>>> import numpy as np
>>> np.set_printoptions(precision=2, suppress=True, linewidth=200)
>>> J = np.array([[-8.0, 7.0, 5.0, 2.0],
...     [-4.0, 4.0, 2.0, 0.0],
...     [-14.0, 11.0, 9.0, 4.0],
...     [12.0, -10.0, -8.0, -4.0]])
>>> # looks like rank 3
>>> rng = np.random.default_rng(5389)
>>> other = J + rng.integers(-2, 3, (4, 3)) @ rng.integers(-2, 3, (3, 4))
>>> other
array([[-10.,   5.,   7.,   0.],
       [ -6.,   2.,   4.,  -2.],
       [-14.,   9.,  11.,   2.],
       [ 15., -11.,  -6.,  -4.]])
>>> np.round(np.linalg.svd(other - J, compute_uv=False), 2) + 0
array([6.48, 3.96, 0.54, 0.  ])
>>> np.linalg.matrix_rank(other - J, tol=1e-8)
np.int64(3)
>>> np.abs(other - J).sum(axis=1)
array([8., 8., 6., 6.])
>>> other - J
array([[-2., -2.,  2., -2.],
       [-2., -2.,  2., -2.],
       [ 0., -2.,  2., -2.],
       [ 3., -1.,  2.,  0.]])
>>> round(np.linalg.det(other.T), 2)
np.float64(128.0)
>>> round(np.linalg.det(2 * other), 2), np.round(np.linalg.det(other), 2)
(np.float64(2048.0), np.float64(128.0))
>>> np.einsum("ij,ji->", other, other)
np.float64(77.0)
>>> np.einsum("ii->", other)
np.float64(-1.0)
>>> np.round(np.linalg.det(J.T), 2)
np.float64(0.0)
>>> round(float(np.linalg.det(2 * J)), 2), round(float(np.linalg.det(J)), 2)
(0.0, 0.0)
>>> np.einsum("ij,ji->", J, J)
np.float64(9.0)
>>> np.round(np.linalg.eigvals(J).sum().real, 2)
np.float64(1.0)
>>> feats = np.load("test2.npy")
>>> feats
array([[ 0,  0, -1,  0,  0,  0, -2,  1,  0,  0,  1, -1,  0,  0],
       [ 0, -3,  0,  3, -3,  0,  0,  0,  2, -2,  0,  0,  1,  2],
       [-2,  0,  0,  0,  0,  0, -1,  0,  0,  0,  3,  3,  0,  0],
       [ 0,  1,  0, -2, -2,  1,  0,  0,  3, -3,  0,  0, -2,  0],
       [ 0,  1,  0,  2, -3, -2,  0,  0, -3, -3,  0,  0,  0,  2],
       [ 0,  2,  0, -1,  0,  3,  0,  0,  1,  1,  0,  0,  3, -2],
       [ 2,  0, -2,  0,  0,  0, -2,  3,  0,  0,  1, -3,  0,  0],
       [-1,  0,  2,  0,  0,  0,  2, -3,  0,  0, -2,  2,  0,  0],
       [ 0, -1,  0,  3,  1,  0,  0,  0,  3, -1,  0,  0, -3, -3],
       [ 0, -3,  0,  0, -3,  3,  0,  0,  0,  2,  0,  0, -3,  3],
       [-2,  0, -2,  0,  0,  0,  0, -3,  0,  0,  3,  0,  0,  0],
       [ 0,  0,  1,  0,  0,  0,  3, -2,  0,  0, -3, -2,  0,  0],
       [ 0,  3,  0,  3,  1,  3,  0,  0, -1,  1,  0,  0,  2,  2],
       [ 0,  1,  0,  0, -2,  0,  0,  0,  1, -1,  0,  0,  1, -1]])
>>> # 2 blocks once reordered
>>> r0, v = feats[6], feats[9]
>>> r0 @ r0
np.int64(31)
>>> r0 @ v
np.int64(0)
>>> pr = (r0 @ v) / (r0 @ r0) * r0
>>> (v - pr) @ r0
np.float64(0.0)
>>> np.linalg.matrix_rank(J, rtol=0.1)
np.int64(1)
>>> round(np.linalg.norm(J, 2) / np.linalg.norm(J), 2)
np.float64(1.0)
>>> x = np.array([-1, 3, -2, -2, 1, 3, 1, 1, -2, 3, -1, -1, -3, -1])
>>> y = feats @ x
>>> beta, lr = np.zeros(14), 1 / np.linalg.norm(feats, 2) ** 2
>>> for i in range(300):
...     beta -= lr * feats.T @ (feats @ beta - y)
...     if i % 50 == 0: print(i, round(np.linalg.norm(feats @ beta - y), 2))
... 
0 18.67
50 0.67
100 0.41
150 0.3
200 0.25
250 0.23
>>> beta
array([-0.24,  2.99, -0.43, -2.  ,  1.  ,  3.01,  0.82,  0.51, -2.01,  2.99,  0.07, -1.6 , -3.  , -1.  ])
>>> round(float(np.linalg.cond(feats)), 2)
92.29
